$ ipython --no-banner

In [1]: import numpy as np

In [2]: import numpy.linalg as la

In [3]: np.set_printoptions(suppress=True, linewidth=200)

In [4]: feats = np.load("block6.npy")

In [5]: feats
Out[5]: 
array([[ 1,  0,  0,  0,  0],
       [-2,  1,  0,  0,  0],
       [ 3,  4,  1,  0,  0],
       [-1, -1,  4,  1,  0],
       [ 1,  0, -5,  3,  1]])

In [6]: C2 = feats.T @ feats

In [7]: C2
Out[7]: 
array([[ 16,  11,  -6,   2,   1],
       [ 11,  18,   0,  -1,   0],
       [ -6,   0,  42, -11,  -5],
       [  2,  -1, -11,  10,   3],
       [  1,   0,  -5,   3,   1]])

In [8]: la.matrix_rank(C2)
Out[8]: np.int64(5)

In [9]: np.round(np.sort(la.eigvals(feats)), 3)
Out[9]: array([1., 1., 1., 1., 1.])

In [10]: np.prod(np.diag(feats)), round(la.det(feats), 3)
Out[10]: (np.int64(1), np.float64(1.0))

In [11]: rng = np.random.default_rng(5153)

In [12]: idx = rng.permutation(5)

In [13]: idx
Out[13]: array([2, 4, 1, 0, 3])

In [14]: B = feats[idx][:, idx]

In [15]: np.trace(B)
Out[15]: np.int64(5)

In [16]: np.round(np.sort(np.abs(la.eigvals(B))), 3)
Out[16]: array([1., 1., 1., 1., 1.])

In [17]: np.allclose(B, feats)
Out[17]: False

In [18]: np.diag(B)
Out[18]: array([1, 1, 1, 1, 1])

In [19]: B
Out[19]: 
array([[ 1,  0,  4,  3,  0],
       [-5,  1,  0,  1,  3],
       [ 0,  0,  1, -2,  0],
       [ 0,  0,  0,  1,  0],
       [ 4,  0, -1, -1,  1]])

In [20]: [round(float(x), 3) for x in la.svd(feats, compute_uv=False)[:3]]
Out[20]: [6.897, 5.218, 2.671]

In [21]: np.round(la.norm(feats, 2) / la.norm(feats), 3)
Out[21]: np.float64(0.739)

In [22]: M = np.load("arr.npy")

In [23]: M
Out[23]: 
array([[11,  2,  0,  1,  1,  3,  3,  0,  0],
       [ 0, 12,  2,  0,  0,  2,  2,  1,  1],
       [ 0,  0,  1,  0,  2,  2,  3,  2,  0],
       [ 2,  1,  0, 30,  1,  0,  3,  3,  0],
       [ 3,  2,  3,  0, 13,  3,  1,  0,  3],
       [ 0,  1,  3,  2,  2, 13,  2,  0,  1],
       [ 3,  1,  2,  3,  2,  2, 13,  1,  2],
       [ 1,  3,  3,  2,  2,  3,  0, 31,  3],
       [ 2,  0,  0,  0,  1,  3,  3,  0, 32]])

In [24]: idx = rng.permutation(9)

In [25]: B = M[:, idx] * rng.choice([-1, 1], 9)

In [26]: B
Out[26]: 
array([[  0,   0, -11,   0,  -3,   1,  -2,   1,   3],
       [  1,   2,   0,  -1,  -2,   0, -12,   0,   2],
       [  0,   1,   0,  -2,  -2,   0,   0,   2,   3],
       [  0,   0,  -2,  -3,   0,  30,  -1,   1,   3],
       [  3,   3,  -3,   0,  -3,   0,  -2,  13,   1],
       [  1,   3,   0,   0, -13,   2,  -1,   2,   2],
       [  2,   2,  -3,  -1,  -2,   3,  -1,   2,  13],
       [  3,   3,  -1, -31,  -3,   2,  -3,   2,   0],
       [ 32,   0,  -2,   0,  -3,   0,   0,   1,   3]])

In [27]: U, _, VT = la.svd(M.T @ B)

In [28]: np.round(la.lstsq(M, B)[0], 3) + 0
Out[28]: 
array([[ 0.,  0., -1.,  0.,  0.,  0.,  0.,  0.,  0.],
       [ 0.,  0.,  0.,  0.,  0.,  0., -1.,  0.,  0.],
       [ 0.,  1.,  0.,  0.,  0.,  0.,  0.,  0.,  0.],
       [ 0.,  0.,  0.,  0.,  0.,  1.,  0.,  0.,  0.],
       [ 0.,  0.,  0.,  0.,  0.,  0.,  0.,  1.,  0.],
       [ 0.,  0.,  0.,  0., -1.,  0.,  0.,  0.,  0.],
       [ 0.,  0.,  0.,  0.,  0.,  0.,  0.,  0.,  1.],
       [ 0.,  0.,  0., -1.,  0.,  0.,  0.,  0.,  0.],
       [ 1.,  0.,  0.,  0.,  0.,  0.,  0.,  0.,  0.]])

In [29]: np.round(U @ VT, 3) + 0
Out[29]: 
array([[ 0.,  0., -1.,  0.,  0.,  0.,  0.,  0.,  0.],
       [ 0.,  0.,  0.,  0.,  0.,  0., -1.,  0.,  0.],
       [ 0.,  1.,  0.,  0.,  0.,  0.,  0.,  0.,  0.],
       [ 0.,  0.,  0.,  0.,  0.,  1.,  0.,  0.,  0.],
       [ 0.,  0.,  0.,  0.,  0.,  0.,  0.,  1.,  0.],
       [ 0.,  0.,  0.,  0., -1.,  0.,  0.,  0.,  0.],
       [ 0.,  0.,  0.,  0.,  0.,  0.,  0.,  0.,  1.],
       [ 0.,  0.,  0., -1.,  0.,  0.,  0.,  0.,  0.],
       [ 1.,  0.,  0.,  0.,  0.,  0.,  0.,  0.,  0.]])

In [30]: idx
Out[30]: array([8, 2, 0, 7, 5, 3, 1, 4, 6])
